>>> import numpy as np
>>> import numpy.linalg as la
>>> np.set_printoptions(precision=2, suppress=True, linewidth=160, sign=" ")
>>> out = np.array([[4, 5, 0, 5, 3, 3, 0, 4, 3, 4, 4, 0],
...     [3, 4, 2, 0, 5, 0, 2, 0, 2, 3, 5, 0],
...     [4, 0, 5, 4, 4, 3, 3, 1, 1, 2, 5, 1],
...     [3, 4, 4, 1, 1, 3, 3, 4, 0, 4, 0, 1],
...     [3, 3, 1, 2, 2, 5, 2, 4, 4, 2, 0, 1],
...     [4, 0, 0, 1, 1, 4, 1, 1, 0, 1, 3, 0],
...     [1, 5, 4, 0, 5, 2, 1, 1, 4, 2, 5, 2],
...     [4, 0, 0, 2, 0, 0, 0, 5, 2, 2, 1, 0],
...     [2, 2, 4, 2, 5, 4, 2, 2, 3, 0, 4, 1],
...     [3, 0, 0, 1, 1, 0, 4, 2, 0, 2, 2, 3],
...     [0, 5, 4, 2, 2, 0, 4, 4, 2, 3, 1, 4],
...     [2, 5, 3, 2, 4, 1, 1, 2, 0, 5, 3, 0]])
>>> out[-1] = out[0]
>>> F = out + 0.02 * np.eye(12)
>>> print(F)
[[ 4.02  5.    0.    5.    3.    3.    0.    4.    3.    4.    4.    0.  ]
 [ 3.    4.02  2.    0.    5.    0.    2.    0.    2.    3.    5.    0.  ]
 [ 4.    0.    5.02  4.    4.    3.    3.    1.    1.    2.    5.    1.  ]
 [ 3.    4.    4.    1.02  1.    3.    3.    4.    0.    4.    0.    1.  ]
 [ 3.    3.    1.    2.    2.02  5.    2.    4.    4.    2.    0.    1.  ]
 [ 4.    0.    0.    1.    1.    4.02  1.    1.    0.    1.    3.    0.  ]
 [ 1.    5.    4.    0.    5.    2.    1.02  1.    4.    2.    5.    2.  ]
 [ 4.    0.    0.    2.    0.    0.    0.    5.02  2.    2.    1.    0.  ]
 [ 2.    2.    4.    2.    5.    4.    2.    2.    3.02  0.    4.    1.  ]
 [ 3.    0.    0.    1.    1.    0.    4.    2.    0.    2.02  2.    3.  ]
 [ 0.    5.    4.    2.    2.    0.    4.    4.    2.    3.    1.02  4.  ]
 [ 4.    5.    0.    5.    3.    3.    0.    4.    3.    4.    4.    0.02]]
>>> T = np.stack([F, -3 * F, F[::-1]])
>>> la.matrix_rank(T)
array([ 12,  12,  12])
>>> la.norm(T, axis=(1, 2))
array([  34.25,  102.76,   34.25])
>>> la.matrix_rank(T.reshape(3, -1))
np.int64(2)
>>> np.einsum("bij,cij->bc", T, T)
array([[ 1173.28, -3519.85,   809.  ],
       [-3519.85, 10559.56, -2427.  ],
       [  809.  , -2427.  ,  1173.28]])
>>> (T @ F.T).shape
(3, 12, 12)
